$ python3 -q
>>> import numpy as np
>>> from numpy import linalg as LA
>>> np.set_printoptions(precision=3, suppress=True, linewidth=120)
>>> rnd = lambda a: np.round(a, 3) + 0
>>> A = np.load("m.npy")
>>> print(A)
[[ 2.47 -2.06 -0.86  1.06 -1.13 -0.44  4.02 -0.16]
 [ 2.13 -0.24  0.06 -0.01 -1.52 -1.76  4.58  1.61]
 [ 1.62 -0.96 -0.36  0.46 -0.88 -0.64  2.92  0.34]]
>>> M2 = A / np.sqrt((A ** 2).mean(axis=1, keepdims=True))
>>> print(LA.matrix_rank(M2) == LA.matrix_rank(A))
True
>>> print(LA.matrix_rank(A - A.mean(axis=1, keepdims=True)))
2
>>> r = LA.matrix_rank(A)
>>> print(r)
2
>>> null = LA.svd(A)[2][r:].T
>>> print([int(LA.matrix_rank(A[:, :j + 1])) for j in range(8)])
[1, 2, 2, 2, 2, 2, 2, 2]
>>> print(LA.matrix_rank(A.T @ A), LA.matrix_rank(A @ A.T))
2 2
>>> print(np.allclose(A @ null, 0))
True
>>> print([int(LA.matrix_rank(np.delete(A, i, axis=0))) for i in range(3)])
[2, 2, 2]
>>> f, g = A[2], A[0]
>>> print(rnd(f @ f))
13.713
>>> print(rnd(f @ g))
19.736
>>> p = (f @ g) / (f @ f) * f
>>> print(rnd(LA.norm(f + g) ** 2 + LA.norm(f - g) ** 2))
87.155
>>> print(LA.matrix_rank(np.outer(f, g)))
1
>>> print(rnd(g - p))
[ 0.138 -0.678 -0.342  0.398  0.137  0.481 -0.182 -0.649]
>>> arr = np.load("run10.npy")
>>> print(rnd(arr))
[[0.5   0.    0.5   0.    0.    0.    0.    0.   ]
 [0.    0.5   0.    0.5   0.    0.    0.    0.   ]
 [0.    0.25  0.5   0.    0.    0.    0.25  0.   ]
 [0.    0.    0.    0.667 0.    0.333 0.    0.   ]
 [0.25  0.    0.    0.    0.25  0.25  0.    0.25 ]
 [0.5   0.    0.    0.    0.    0.5   0.    0.   ]
 [0.    0.167 0.    0.167 0.    0.167 0.333 0.167]
 [0.    0.    0.    0.5   0.    0.    0.    0.5  ]]
>>> print(rnd(LA.norm(arr, 1)), rnd(LA.norm(arr, np.inf)))
1.833 1.0
>>> print(rnd(LA.norm(arr, "nuc")))
4.484
>>> print(rnd(LA.norm(arr[1] - arr[7])))
0.707
>>> print(rnd(LA.norm(arr) ** 2 / LA.norm(arr, 2) ** 2))
2.618
>>> M2 = LA.inv(arr)
>>> print(rnd(LA.det(arr) * LA.det(M2)))
1.0
>>> print(rnd(M2))
[[ 2.286  0.571 -2.286 -0.429  0.    -0.286  1.714 -0.571]
 [-1.143  1.714  1.143 -1.286  0.     1.143 -0.857  0.286]
 [-0.286 -0.571  2.286  0.429  0.     0.286 -1.714  0.571]
 [ 1.143  0.286 -1.143  1.286  0.    -1.143  0.857 -0.286]
 [ 1.143  0.286 -1.143  1.286  4.    -3.143  0.857 -2.286]
 [-2.286 -0.571  2.286  0.429  0.     2.286 -1.714  0.571]
 [ 1.714 -0.571 -1.714  0.429  0.    -1.714  4.286 -1.429]
 [-1.143 -0.286  1.143 -1.286  0.     1.143 -0.857  2.286]]
>>> print((np.abs(M2) > 1e-9).astype(int))
[[1 1 1 1 0 1 1 1]
 [1 1 1 1 0 1 1 1]
 [1 1 1 1 0 1 1 1]
 [1 1 1 1 0 1 1 1]
 [1 1 1 1 1 1 1 1]
 [1 1 1 1 0 1 1 1]
 [1 1 1 1 0 1 1 1]
 [1 1 1 1 0 1 1 1]]
>>> print(rnd(LA.cond(arr)))
11.062
>>> print(rnd(arr @ M2))
[[1. 0. 0. 0. 0. 0. 0. 0.]
 [0. 1. 0. 0. 0. 0. 0. 0.]
 [0. 0. 1. 0. 0. 0. 0. 0.]
 [0. 0. 0. 1. 0. 0. 0. 0.]
 [0. 0. 0. 0. 1. 0. 0. 0.]
 [0. 0. 0. 0. 0. 1. 0. 0.]
 [0. 0. 0. 0. 0. 0. 1. 0.]
 [0. 0. 0. 0. 0. 0. 0. 1.]]
>>> print(np.allclose(M2, arr.T))
False
>>> print(rnd(LA.slogdet(arr)[0]))
1.0
>>> print(rnd(LA.det(arr) * M2))
[[ 0.003  0.001 -0.003 -0.001  0.     0.     0.003 -0.001]
 [-0.002  0.003  0.002 -0.002  0.     0.002 -0.001  0.   ]
 [ 0.    -0.001  0.003  0.001  0.     0.    -0.003  0.001]
 [ 0.002  0.    -0.002  0.002  0.    -0.002  0.001  0.   ]
 [ 0.002  0.    -0.002  0.002  0.006 -0.005  0.001 -0.003]
 [-0.003 -0.001  0.003  0.001  0.     0.003 -0.003  0.001]
 [ 0.003 -0.001 -0.003  0.001  0.    -0.003  0.007 -0.002]
 [-0.002  0.     0.002 -0.002  0.     0.002 -0.001  0.003]]
>>> print(rnd(LA.inv(M2)))
[[0.5   0.    0.5   0.    0.    0.    0.    0.   ]
 [0.    0.5   0.    0.5   0.    0.    0.    0.   ]
 [0.    0.25  0.5   0.    0.    0.    0.25  0.   ]
 [0.    0.    0.    0.667 0.    0.333 0.    0.   ]
 [0.25  0.    0.    0.    0.25  0.25  0.    0.25 ]
 [0.5   0.    0.    0.    0.    0.5   0.    0.   ]
 [0.    0.167 0.    0.167 0.    0.167 0.333 0.167]
 [0.    0.    0.    0.5   0.    0.    0.    0.5  ]]
>>> def softmax(z):
...     e = np.exp(z - z.max(axis=-1, keepdims=True))
...     return e / e.sum(axis=-1, keepdims=True)
... 
>>> print(rnd(softmax(M2).sum(axis=1)))
[1. 1. 1. 1. 1. 1. 1. 1.]
>>> print(rnd(softmax(M2[0])))
[0.486 0.088 0.005 0.032 0.049 0.037 0.275 0.028]
>>> S = M2 @ M2.T / np.sqrt(8)
>>> print(rnd(softmax(S)[0] @ M2))
[ 1.865 -0.134 -1.865  0.2    0.171 -1.286  3.201 -1.152]
>>> x = np.array([-1, -1, 2, 0, -1, 2, -1, -2])
>>> y = arr @ x
>>> print(rnd(y))
[ 0.5   -0.5    0.5    0.667 -0.5    0.5   -0.5   -1.   ]
>>> print(rnd(LA.solve(arr.T, arr[0])))
[1. 0. 0. 0. 0. 0. 0. 0.]
>>> X = np.loadtxt("arr.csv", delimiter=",")
>>> print(rnd(X))
[[-0.557  0.417  0.092  0.465  0.18  -0.477  0.131  0.12 ]
 [-0.059 -0.077  0.294 -0.111  0.041  0.161 -0.131  0.92 ]
 [-0.675 -0.041 -0.521 -0.428 -0.161  0.12  -0.217  0.024]
 [ 0.     0.657  0.001 -0.181  0.157  0.572  0.428 -0.013]
 [-0.205  0.223  0.64  -0.108 -0.108  0.171 -0.587 -0.32 ]
 [-0.147 -0.256  0.283 -0.529  0.646 -0.238  0.246 -0.137]
 [ 0.381  0.515 -0.156 -0.451 -0.091 -0.532 -0.233  0.127]
 [-0.147 -0.079  0.347 -0.245 -0.692 -0.191  0.525 -0.018]]
>>> rng = np.random.default_rng(711658)
>>> idx = rng.permutation(8)
>>> M2 = X[:, idx] * rng.choice([-1, 1], 8)
>>> print(rnd(M2))
[[ 0.557  0.417  0.477 -0.12  -0.18   0.465  0.131 -0.092]
 [ 0.059 -0.077 -0.161 -0.92  -0.041 -0.111 -0.131 -0.294]
 [ 0.675 -0.041 -0.12  -0.024  0.161 -0.428 -0.217  0.521]
 [ 0.     0.657 -0.572  0.013 -0.157 -0.181  0.428 -0.001]
 [ 0.205  0.223 -0.171  0.32   0.108 -0.108 -0.587 -0.64 ]
 [ 0.147 -0.256  0.238  0.137 -0.646 -0.529  0.246 -0.283]
 [-0.381  0.515  0.532 -0.127  0.091 -0.451 -0.233  0.156]
 [ 0.147 -0.079  0.191  0.018  0.692 -0.245  0.525 -0.347]]
>>> U, _, vt = LA.svd(X.T @ M2)
>>> print(idx)
[0 1 5 7 4 3 6 2]
>>> print(rnd(U @ vt))
[[-1.  0.  0.  0.  0.  0.  0.  0.]
 [ 0.  1.  0.  0.  0.  0.  0.  0.]
 [ 0.  0.  0.  0.  0.  0.  0. -1.]
 [ 0.  0.  0.  0.  0.  1.  0.  0.]
 [ 0.  0.  0.  0. -1.  0.  0.  0.]
 [ 0.  0. -1.  0.  0.  0.  0.  0.]
 [ 0.  0.  0.  0.  0.  0.  1.  0.]
 [ 0.  0.  0. -1.  0.  0.  0.  0.]]
